$ python -q
>>> import numpy as np
>>> from numpy import linalg as LA
>>> np.set_printoptions(precision=2, suppress=True, linewidth=100)
>>> mat = np.load("block13.npy")
>>> mat.round(2) + 0
array([[-23.81, -32.45, -46.04, -48.77, -26.23, -25.76, -44.45, -16.16, -45.73, -11.5 , -14.7 ],
       [-22.28, -30.  , -41.96, -43.85, -23.66, -22.89, -40.65, -14.9 , -41.46, -11.12, -13.78],
       [-20.87, -27.77, -38.26, -39.41, -21.35, -20.31, -37.21, -13.77, -37.6 , -10.76, -12.94],
       [-14.9 , -18.6 , -23.39, -21.86, -12.24, -10.35, -23.41,  -9.31, -22.27,  -8.97,  -9.31],
       [-14.05, -17.34, -21.4 , -19.56, -11.05,  -9.09, -21.57,  -8.72, -20.24,  -8.66,  -8.79],
       [-13.78, -16.96, -20.8 , -18.87, -10.69,  -8.71, -21.  ,  -8.54, -19.63,  -8.57,  -8.63],
       [-10.81, -12.73, -14.33, -11.62,  -6.93,  -4.82, -15.  ,  -6.62, -13.16,  -7.37,  -6.77],
       [ -6.38,  -7.  ,  -6.39,  -3.51,  -2.67,  -0.88,  -7.5 ,  -4.14,  -5.57,  -5.05,  -3.96],
       [ -5.15,  -5.57,  -4.71,  -2.09,  -1.89,  -0.33,  -5.84,  -3.51,  -4.07,  -4.24,  -3.18],
       [ -3.54,  -3.79,  -2.91,  -0.89,  -1.14,   0.  ,  -3.92,  -2.65,  -2.53,  -3.03,  -2.15],
       [ -3.15,  -3.38,  -2.54,  -0.72,  -1.  ,   0.02,  -3.49,  -2.42,  -2.23,  -2.72,  -1.9 ],
       [ -3.08,  -3.3 ,  -2.48,  -0.69,  -0.98,   0.02,  -3.42,  -2.38,  -2.18,  -2.66,  -1.86],
       [ -3.04,  -3.26,  -2.44,  -0.67,  -0.97,   0.02,  -3.37,  -2.36,  -2.15,  -2.62,  -1.83],
       [ -1.77,  -1.93,  -1.4 ,  -0.34,  -0.59,  -0.03,  -2.04,  -1.52,  -1.28,  -1.54,  -1.05],
       [ -1.49,  -1.63,  -1.18,  -0.29,  -0.51,  -0.04,  -1.73,  -1.31,  -1.1 ,  -1.3 ,  -0.87],
       [ -0.96,  -1.07,  -0.78,  -0.21,  -0.35,  -0.06,  -1.15,  -0.89,  -0.74,  -0.83,  -0.56],
       [  0.04,   0.04,   0.03,   0.01,   0.02,   0.01,   0.05,   0.04,   0.03,   0.03,   0.02],
       [  1.23,   1.46,   1.17,   0.53,   0.65,   0.34,   1.73,   1.35,   1.23,   1.02,   0.68],
       [  3.93,   5.14,   4.76,   3.27,   3.04,   2.42,   6.72,   5.02,   5.36,   2.95,   2.09],
       [  5.44,   7.44,   7.37,   5.74,   4.91,   4.3 ,  10.12,   7.36,   8.46,   3.86,   2.84],
       [  8.63,  12.65,  13.88,  12.56,   9.68,   9.43,  18.23,  12.64,  16.25,   5.43,   4.36],
       [  9.13,  13.5 ,  15.  ,  13.79,  10.52,  10.35,  19.59,  13.5 ,  17.6 ,   5.64,   4.59],
       [  9.37,  13.92,  15.56,  14.4 ,  10.93,  10.81,  20.26,  13.92,  18.27,   5.74,   4.71],
       [  9.76,  14.58,  16.44,  15.38,  11.58,  11.54,  21.33,  14.58,  19.33,   5.9 ,   4.89],
       [ 11.93,  18.38,  21.63,  21.22,  15.44,  15.87,  27.51,  18.37,  25.55,   6.73,   5.9 ],
       [ 13.43,  21.07,  25.39,  25.53,  18.25,  19.05,  31.92,  21.01,  30.06,   7.24,   6.59],
       [ 18.44,  30.27,  38.7 ,  41.15,  28.19,  30.47,  47.29,  29.97,  46.01,   8.72,   8.89],
       [ 19.07,  31.44,  40.43,  43.2 ,  29.48,  31.96,  49.26,  31.1 ,  48.07,   8.89,   9.18],
       [ 19.85,  32.91,  42.61,  45.8 ,  31.11,  33.85,  51.74,  32.51,  50.67,   9.09,   9.54],
       [ 24.02,  40.79,  54.43,  59.99,  39.94,  44.13,  65.1 ,  40.01,  64.79,  10.07,  11.44],
       [ 29.87,  52.  ,  71.6 ,  80.83,  52.75,  59.13,  84.27,  50.56,  85.24,  11.26,  14.11],
       [ 32.43,  56.95,  79.26,  90.19,  58.47,  65.84,  92.76,  55.17,  94.36,  11.73,  15.28]])
>>> rk = LA.matrix_rank(mat)
>>> rk
np.int64(3)
>>> N = LA.svd(mat)[2][rk:].T
>>> [int(LA.matrix_rank(np.delete(mat, i, axis=0))) for i in range(32)]
[3, 3, 3, 3, 3, 3, 3, 3, 3, 3, 3, 3, 3, 3, 3, 3, 3, 3, 3, 3, 3, 3, 3, 3, 3, 3, 3, 3, 3, 3, 3, 3]
>>> np.allclose(mat @ N, 0)
True
>>> [int(LA.matrix_rank(mat[:i])) for i in range(1, len(mat) + 1)]
[1, 2, 3, 3, 3, 3, 3, 3, 3, 3, 3, 3, 3, 3, 3, 3, 3, 3, 3, 3, 3, 3, 3, 3, 3, 3, 3, 3, 3, 3, 3, 3]
>>> vec = np.array([0, 3, 0, 2, 2, 1, 3, 1, 0, 1, 2])
>>> h = np.maximum(mat @ vec, 0)
>>> mat.T @ h
array([111976.11, 188774.88, 250249.06, 274169.34, 183146.35, 201533.04, 299970.49, 184932.27,
       297499.01,  48030.45,  53564.04])
>>> np.flatnonzero(h > 1e-9)
array([16, 17, 18, 19, 20, 21, 22, 23, 24, 25, 26, 27, 28, 29, 30, 31])
>>> G = np.cov(mat, rowvar=False)
>>> np.argsort(-mat.std(axis=0).round(6), kind="stable")
array([ 6,  8,  3,  2,  1,  5,  4,  7,  0, 10,  9])
>>> mat.std(axis=0)
array([14.28, 21.87, 29.07, 31.11, 19.65, 20.88, 32.88, 18.39, 32.63,  7.03,  7.69])
>>> np.median(mat, axis=0)
array([-0.46, -0.51, -0.37, -0.1 , -0.17,  0.02, -0.55, -0.42, -0.35, -0.4 , -0.27])
>>> np.round(LA.eigvalsh(G)[::-1], 2) + 0
array([6058.47,   27.99,   14.28,    0.  ,    0.  ,    0.  ,    0.  ,    0.  ,    0.  ,    0.  ,
          0.  ])
>>> np.argwhere(np.triu(np.abs(np.corrcoef(mat.T)) > 0.8, 1))
array([[ 0,  1],
       [ 0,  2],
       [ 0,  3],
       [ 0,  4],
       [ 0,  5],
       [ 0,  6],
       [ 0,  7],
       [ 0,  8],
       [ 0,  9],
       [ 0, 10],
       [ 1,  2],
       [ 1,  3],
       [ 1,  4],
       [ 1,  5],
       [ 1,  6],
       [ 1,  7],
       [ 1,  8],
       [ 1,  9],
       [ 1, 10],
       [ 2,  3],
       [ 2,  4],
       [ 2,  5],
       [ 2,  6],
       [ 2,  7],
       [ 2,  8],
       [ 2,  9],
       [ 2, 10],
       [ 3,  4],
       [ 3,  5],
       [ 3,  6],
       [ 3,  7],
       [ 3,  8],
       [ 3,  9],
       [ 3, 10],
       [ 4,  5],
       [ 4,  6],
       [ 4,  7],
       [ 4,  8],
       [ 4,  9],
       [ 4, 10],
       [ 5,  6],
       [ 5,  7],
       [ 5,  8],
       [ 5,  9],
       [ 5, 10],
       [ 6,  7],
       [ 6,  8],
       [ 6,  9],
       [ 6, 10],
       [ 7,  8],
       [ 7,  9],
       [ 7, 10],
       [ 8,  9],
       [ 8, 10],
       [ 9, 10]])
>>> np.corrcoef(mat.T)
array([[1.  , 1.  , 0.99, 0.98, 0.98, 0.96, 0.99, 0.97, 0.98, 0.98, 1.  ],
       [1.  , 1.  , 1.  , 0.99, 0.99, 0.98, 1.  , 0.99, 1.  , 0.96, 0.98],
       [0.99, 1.  , 1.  , 1.  , 1.  , 0.99, 1.  , 0.98, 1.  , 0.94, 0.98],
       [0.98, 0.99, 1.  , 1.  , 1.  , 1.  , 0.99, 0.98, 1.  , 0.92, 0.96],
       [0.98, 0.99, 1.  , 1.  , 1.  , 1.  , 1.  , 0.99, 1.  , 0.92, 0.96],
       [0.96, 0.98, 0.99, 1.  , 1.  , 1.  , 0.99, 0.99, 1.  , 0.89, 0.94],
       [0.99, 1.  , 1.  , 0.99, 1.  , 0.99, 1.  , 0.99, 1.  , 0.94, 0.97],
       [0.97, 0.99, 0.98, 0.98, 0.99, 0.99, 0.99, 1.  , 0.99, 0.92, 0.94],
       [0.98, 1.  , 1.  , 1.  , 1.  , 1.  , 1.  , 0.99, 1.  , 0.93, 0.96],
       [0.98, 0.96, 0.94, 0.92, 0.92, 0.89, 0.94, 0.92, 0.93, 1.  , 0.99],
       [1.  , 0.98, 0.98, 0.96, 0.96, 0.94, 0.97, 0.94, 0.96, 0.99, 1.  ]])
>>> left, s, Vh = LA.svd(mat)
>>> s.round(2) + 0
array([450.41,  37.82,  23.74,   0.  ,   0.  ,   0.  ,   0.  ,   0.  ,   0.  ,   0.  ,   0.  ])
>>> np.argmax(s[:-1] / (s[1:] + 1e-6)) + 1
np.int64(3)
>>> other = left[:, :3] @ np.diag(s[:3]) @ Vh[:3]
>>> LA.matrix_rank(mat, rtol=0.05)
np.int64(3)
>>> Ac = mat - mat.mean(axis=0)
>>> vecs = LA.svd(Ac)[2][:3]
>>> other = Ac - Ac @ vecs.T @ vecs
>>> LA.norm(other, axis=1).round(6).argmax()
np.int64(0)
>>> np.diag(vecs.T @ vecs)
array([0.26, 0.19, 0.25, 0.48, 0.1 , 0.27, 0.25, 0.62, 0.2 , 0.23, 0.15])
>>> np.round(np.cov(Ac @ vecs.T, rowvar=False), 2) + 0
array([[6058.47,    0.  ,    0.  ],
       [   0.  ,   27.99,    0.  ],
       [   0.  ,    0.  ,   14.28]])
>>> np.round(LA.norm(other) / LA.norm(Ac), 2)
np.float64(0.0)
>>> K = np.load("layer2.npy")
>>> K
array([[ 4,  5,  6,  7,  8,  9],
       [10, 11, 12, 13, 14, 15],
       [16, 17, 18, 19, 20, 21],
       [22, 23, 24, 25, 26, 27],
       [28, 29, 30, 31, 32, 33],
       [34, 35, 36, 37, 38, 39]])
>>> LA.cond(K) > 100
np.True_
>>> [round(float(x), 2) for x in LA.svd(K, compute_uv=False)[:3]]
[143.2, 4.4, 0.0]
>>> LA.matrix_rank(K, rtol=0.1)
np.int64(1)
>>> np.argsort(-LA.norm(K, axis=0).round(6), kind="stable")[:3]
array([5, 4, 3])
>>> rk = LA.matrix_rank(K)
>>> rk
np.int64(2)
>>> N = LA.svd(K)[2][rk:].T
>>> LA.matrix_rank(K.T @ K), LA.matrix_rank(K @ K.T)
(np.int64(2), np.int64(2))
>>> N @ N.T
array([[ 0.48, -0.38, -0.24, -0.1 ,  0.05,  0.19],
       [-0.38,  0.7 , -0.21, -0.12, -0.04,  0.05],
       [-0.24, -0.21,  0.82, -0.15, -0.12, -0.1 ],
       [-0.1 , -0.12, -0.15,  0.82, -0.21, -0.24],
       [ 0.05, -0.04, -0.12, -0.21,  0.7 , -0.38],
       [ 0.19,  0.05, -0.1 , -0.24, -0.38,  0.48]])
>>> [int(LA.matrix_rank(np.delete(K, i, axis=0))) for i in range(6)]
[2, 2, 2, 2, 2, 2]
>>> np.round(K @ N, 2) + 0
array([[0., 0., 0., 0.],
       [0., 0., 0., 0.],
       [0., 0., 0., 0.],
       [0., 0., 0., 0.],
       [0., 0., 0., 0.],
       [0., 0., 0., 0.]])
>>> W0 = np.load("sample4.npy")
>>> W0
array([[-18,   0,   1,  -2,  -2,   1,  -1,   0,  -2,   1,   1,   2],
       [  2, -22,   1,   0,  -2,   1,  -2,   0,   2,   2,  -1,  -2],
       [  1,   0,  31,   0,   2,  -2,   1,   1,  -1,   1,   0,   2],
       [  0,  -2,  -2,   9,  -2,  -1,  -2,  -1,   1,   0,   1,  -1],
       [  0,   0,  -2,   2,  10,   1,  -1,  -2,   2,   0,  -1,  -1],
       [  0,  -2,   1,   2,   2, -21,   2,   2,  -1,  -2,   1,  -1],
       [  1,  -1,   2,   1,   2,  -2, -30,  -1,  -2,   2,   0,   2],
       [ -1,  -1,  -2,  -1,  -1,  -1,   0, -20,   2,   2,  -2,   2],
       [ -2,  -2,   2,   2,  -1,  -2,  -1,   1, -31,   2,  -2,  -2],
       [  1,   0,   1,   0,   1,   2,   2,  -1,  -1, -28,  -1,  -2],
       [ -1,   0,   2,   0,  -1,  -1,  -2,  -2,   2,   2,   9,  -2],
       [  0,   2,   2,  -2,   1,  -2,   0,   1,   2,   1,  -2, -29]])
>>> def softmax(z):
...     e = np.exp(z - z.max(axis=-1, keepdims=True))
...     return e / e.sum(axis=-1, keepdims=True)
... 
>>> softmax(W0).sum(axis=1)
array([1., 1., 1., 1., 1., 1., 1., 1., 1., 1., 1., 1.])
>>> np.round(softmax(10 * W0[11]), 2) + 0
array([0.  , 0.33, 0.33, 0.  , 0.  , 0.  , 0.  , 0.  , 0.33, 0.  , 0.  , 0.  ])
>>> S = W0 @ W0.T / np.sqrt(12)
>>> np.round(softmax(S)[11] @ W0, 2) + 0
array([  0.,   2.,   2.,  -2.,   1.,  -2.,   0.,   1.,   2.,   1.,  -2., -29.])
>>> np.round(softmax(S), 2) + 0
array([[1., 0., 0., 0., 0., 0., 0., 0., 0., 0., 0., 0.],
       [0., 1., 0., 0., 0., 0., 0., 0., 0., 0., 0., 0.],
       [0., 0., 1., 0., 0., 0., 0., 0., 0., 0., 0., 0.],
       [0., 0., 0., 1., 0., 0., 0., 0., 0., 0., 0., 0.],
       [0., 0., 0., 0., 1., 0., 0., 0., 0., 0., 0., 0.],
       [0., 0., 0., 0., 0., 1., 0., 0., 0., 0., 0., 0.],
       [0., 0., 0., 0., 0., 0., 1., 0., 0., 0., 0., 0.],
       [0., 0., 0., 0., 0., 0., 0., 1., 0., 0., 0., 0.],
       [0., 0., 0., 0., 0., 0., 0., 0., 1., 0., 0., 0.],
       [0., 0., 0., 0., 0., 0., 0., 0., 0., 1., 0., 0.],
       [0., 0., 0., 0., 0., 0., 0., 0., 0., 0., 1., 0.],
       [0., 0., 0., 0., 0., 0., 0., 0., 0., 0., 0., 1.]])
>>> softmax(S).round(6).argmax(axis=1)
array([ 0,  1,  2,  3,  4,  5,  6,  7,  8,  9, 10, 11])
>>> vec = np.array([-1, -2, -2, -2, -2, 1, -3, 1, -3, -1, 0, 3])
>>> target = W0 @ vec
>>> target
array([  39,   37,  -63,   -8,  -27,  -29,   88,  -12,   87,   15,  -12, -101])
>>> np.round(LA.solve(W0, W0[:, 0]), 2) + 0
array([1., 0., 0., 0., 0., 0., 0., 0., 0., 0., 0., 0.])
>>> np.round(LA.solve(W0.T, W0[3]), 2) + 0
array([0., 0., 0., 1., 0., 0., 0., 0., 0., 0., 0., 0.])
>>> rng = np.random.default_rng(8365)
>>> z = rng.permutation(12)
>>> other = W0[:, z] * rng.choice([-1, 1], 12)
>>> other
array([[ -1,   2,   1,   1,  -2,   2,  -2,  -1,   0,   0,   1, -18],
       [ -2,   2,   1,  -1,   2,   0,   2,  -1,   0,  22,   2,   2],
       [  1,  -2,  -2,   0,  -1,   0,  -2, -31,  -1,   0,   1,   1],
       [ -2,   2,  -1,   1,   1,  -9,   1,   2,   1,   2,   0,   0],
       [ -1, -10,   1,  -1,   2,  -2,   1,   2,   2,   0,   0,   0],
       [  2,  -2, -21,   1,  -1,  -2,   1,  -1,  -2,   2,  -2,   0],
       [-30,  -2,  -2,   0,  -2,  -1,  -2,  -2,   1,   1,   2,   1],
       [  0,   1,  -1,  -2,   2,   1,  -2,   2,  20,   1,   2,  -1],
       [ -1,   1,  -2,  -2, -31,  -2,   2,  -2,  -1,   2,   2,  -2],
       [  2,  -1,   2,  -1,  -1,   0,   2,  -1,   1,   0, -28,   1],
       [ -2,   1,  -1,   9,   2,   0,   2,  -2,   2,   0,   2,  -1],
       [  0,  -1,  -2,  -2,   2,   2,  29,  -2,  -1,  -2,   1,   0]])
>>> left, _, Vh = LA.svd(W0.T @ other)
>>> np.round(left @ Vh, 2) + 0
array([[ 0.,  0.,  0.,  0.,  0.,  0.,  0.,  0.,  0.,  0.,  0.,  1.],
       [ 0.,  0.,  0.,  0.,  0.,  0.,  0.,  0.,  0., -1.,  0.,  0.],
       [ 0.,  0.,  0.,  0.,  0.,  0.,  0., -1.,  0.,  0.,  0.,  0.],
       [ 0.,  0.,  0.,  0.,  0., -1.,  0.,  0.,  0.,  0.,  0.,  0.],
       [ 0., -1.,  0.,  0.,  0.,  0.,  0.,  0.,  0.,  0.,  0.,  0.],
       [ 0.,  0.,  1.,  0.,  0.,  0.,  0.,  0.,  0.,  0.,  0.,  0.],
       [ 1.,  0.,  0.,  0.,  0.,  0.,  0.,  0.,  0.,  0.,  0.,  0.],
       [ 0.,  0.,  0.,  0.,  0.,  0.,  0.,  0., -1.,  0.,  0.,  0.],
       [ 0.,  0.,  0.,  0.,  1.,  0.,  0.,  0.,  0.,  0.,  0.,  0.],
       [ 0.,  0.,  0.,  0.,  0.,  0.,  0.,  0.,  0.,  0.,  1.,  0.],
       [ 0.,  0.,  0.,  1.,  0.,  0.,  0.,  0.,  0.,  0.,  0.,  0.],
       [ 0.,  0.,  0.,  0.,  0.,  0., -1.,  0.,  0.,  0.,  0.,  0.]])
>>> np.round(LA.lstsq(W0, other)[0], 2) + 0
array([[ 0.,  0.,  0.,  0.,  0.,  0.,  0.,  0.,  0.,  0.,  0.,  1.],
       [ 0.,  0.,  0.,  0.,  0.,  0.,  0.,  0.,  0., -1.,  0.,  0.],
       [ 0.,  0.,  0.,  0.,  0.,  0.,  0., -1.,  0.,  0.,  0.,  0.],
       [ 0.,  0.,  0.,  0.,  0., -1.,  0.,  0.,  0.,  0.,  0.,  0.],
       [ 0., -1.,  0.,  0.,  0.,  0.,  0.,  0.,  0.,  0.,  0.,  0.],
       [ 0.,  0.,  1.,  0.,  0.,  0.,  0.,  0.,  0.,  0.,  0.,  0.],
       [ 1.,  0.,  0.,  0.,  0.,  0.,  0.,  0.,  0.,  0.,  0.,  0.],
       [ 0.,  0.,  0.,  0.,  0.,  0.,  0.,  0., -1.,  0.,  0.,  0.],
       [ 0.,  0.,  0.,  0.,  1.,  0.,  0.,  0.,  0.,  0.,  0.,  0.],
       [ 0.,  0.,  0.,  0.,  0.,  0.,  0.,  0.,  0.,  0.,  1.,  0.],
       [ 0.,  0.,  0.,  1.,  0.,  0.,  0.,  0.,  0.,  0.,  0.,  0.],
       [ 0.,  0.,  0.,  0.,  0.,  0., -1.,  0.,  0.,  0.,  0.,  0.]])
